$ python3 -q
>>> import numpy as np
>>> np.set_printoptions(precision=2, suppress=True, linewidth=140, legacy="1.25")
>>> def rd(a):
...     return np.round(a, 2) + 0
... 
>>> J = np.loadtxt("test17.csv", delimiter=",")
>>> J
array([[ 1.86, -1.98, -0.3 ,  1.31, -5.17, -5.3 ],
       [-0.19,  0.69, -0.5 , -0.7 ,  2.48,  2.99],
       [-0.42,  0.79,  6.58, -0.38, -0.25, -0.99],
       [-1.32,  0.14, -1.99,  0.28,  0.28, -0.21],
       [-0.03, -0.34,  3.79,  0.47, -2.64, -3.52],
       [ 3.11, -2.6 , -7.01,  1.1 , -3.47, -1.96],
       [-0.76, -0.52,  3.91,  1.08, -4.08, -5.82],
       [ 2.52, -1.4 ,  2.91,  0.5 , -3.81, -3.52],
       [-2.2 ,  1.1 ,  6.28,  0.11, -0.69, -2.62],
       [-1.99,  0.68,  2.97,  0.25, -0.62, -2.1 ],
       [ 2.1 , -0.3 ,  5.72, -0.42, -1.43, -0.99],
       [-3.51,  1.6 ,  0.5 , -0.12,  2.19,  0.68],
       [ 3.08, -0.21, -1.47, -1.31,  2.83,  5.28],
       [ 0.5 , -0.7 ,  5.89,  0.82, -4.39, -5.58]])
>>> Xs = J - J.mean(axis=0)
>>> V = np.linalg.svd(Xs)[2][:3]
>>> A2 = Xs - Xs @ V.T @ V
>>> rd(A2.std(axis=0))
array([0.01, 0.02, 0.  , 0.02, 0.02, 0.01])
>>> rd(np.diag(V.T @ V))
array([0.8 , 0.13, 0.98, 0.05, 0.42, 0.62])
>>> rd(np.linalg.norm(A2) / np.linalg.norm(Xs))
0.01
>>> np.linalg.norm(A2, axis=1).round(6).argmax()
4
>>> W0 = np.loadtxt("layer18.csv", delimiter=",")
>>> rd(W0)
array([[ 0.24,  0.97,  0.  ,  0.  ,  0.  ,  0.  ,  0.  ,  0.  ],
       [-0.97,  0.24,  0.  ,  0.  ,  0.  ,  0.  ,  0.  ,  0.  ],
       [ 0.  ,  0.  ,  1.  ,  0.  ,  0.  ,  0.  ,  0.  ,  0.  ],
       [ 0.  ,  0.  ,  0.  ,  1.  ,  0.  ,  0.  ,  0.  ,  0.  ],
       [ 0.  ,  0.  ,  0.  ,  0.  ,  1.  ,  0.  ,  0.  ,  0.  ],
       [ 0.  ,  0.  ,  0.  ,  0.  ,  0.  ,  1.  ,  0.  ,  0.  ],
       [ 0.  ,  0.  ,  0.  ,  0.  ,  0.  ,  0.  ,  1.  ,  0.  ],
       [ 0.  ,  0.  ,  0.  ,  0.  ,  0.  ,  0.  ,  0.  ,  1.  ]])
>>> rng = np.random.default_rng(60507)
>>> labels = rng.permutation(8)
>>> labels
array([0, 7, 1, 4, 3, 6, 2, 5])
>>> A2 = W0[labels][:, labels]
>>> rd(np.linalg.det(A2)), rd(np.linalg.det(W0[labels]))
(1.0, -1.0)
>>> rd(np.diag(A2))
array([0.24, 1.  , 0.24, 1.  , 1.  , 1.  , 1.  , 1.  ])
>>> hat = J @ np.linalg.solve(J.T @ J, J.T)
>>> rd(np.diag(hat))
array([0.27, 0.06, 0.51, 0.71, 0.41, 0.48, 0.5 , 0.26, 0.38, 0.49, 0.48, 0.27, 0.79, 0.38])
>>> rd(np.linalg.eigvalsh(hat))
array([0., 0., 0., 0., 0., 0., 0., 0., 1., 1., 1., 1., 1., 1.])
>>> rd(hat @ J[:, 1])
array([-1.98,  0.69,  0.79,  0.14, -0.34, -2.6 , -0.52, -1.4 ,  1.1 ,  0.68, -0.3 ,  1.6 , -0.21, -0.7 ])
>>> rd(np.trace(hat))
6.0
>>> np.allclose(hat @ hat, hat)
True
>>> Q, R = np.linalg.qr(W0)
>>> rd(Q.T @ Q)
array([[1., 0., 0., 0., 0., 0., 0., 0.],
       [0., 1., 0., 0., 0., 0., 0., 0.],
       [0., 0., 1., 0., 0., 0., 0., 0.],
       [0., 0., 0., 1., 0., 0., 0., 0.],
       [0., 0., 0., 0., 1., 0., 0., 0.],
       [0., 0., 0., 0., 0., 1., 0., 0.],
       [0., 0., 0., 0., 0., 0., 1., 0.],
       [0., 0., 0., 0., 0., 0., 0., 1.]])
>>> rd(np.abs(np.diag(R)))
array([1., 1., 1., 1., 1., 1., 1., 1.])
>>> np.trace(Q @ Q.T)
8.0
>>> vec = np.array([6, 3, 3, 0, 6, 0])
>>> target = J @ vec
>>> b, lr = np.zeros(6), 1 / np.linalg.norm(J, 2) ** 2
>>> for i in range(6):
...     b -= lr * J.T @ (J @ b - target)
...     if i % 1 == 0: print(i, round(np.linalg.norm(J @ b - target), 2))
... 
0 41.47
1 30.9
2 24.86
3 20.83
4 17.78
5 15.28
>>> rd(b)
array([ 1.24,  0.54,  2.76, -1.05,  1.94,  2.87])
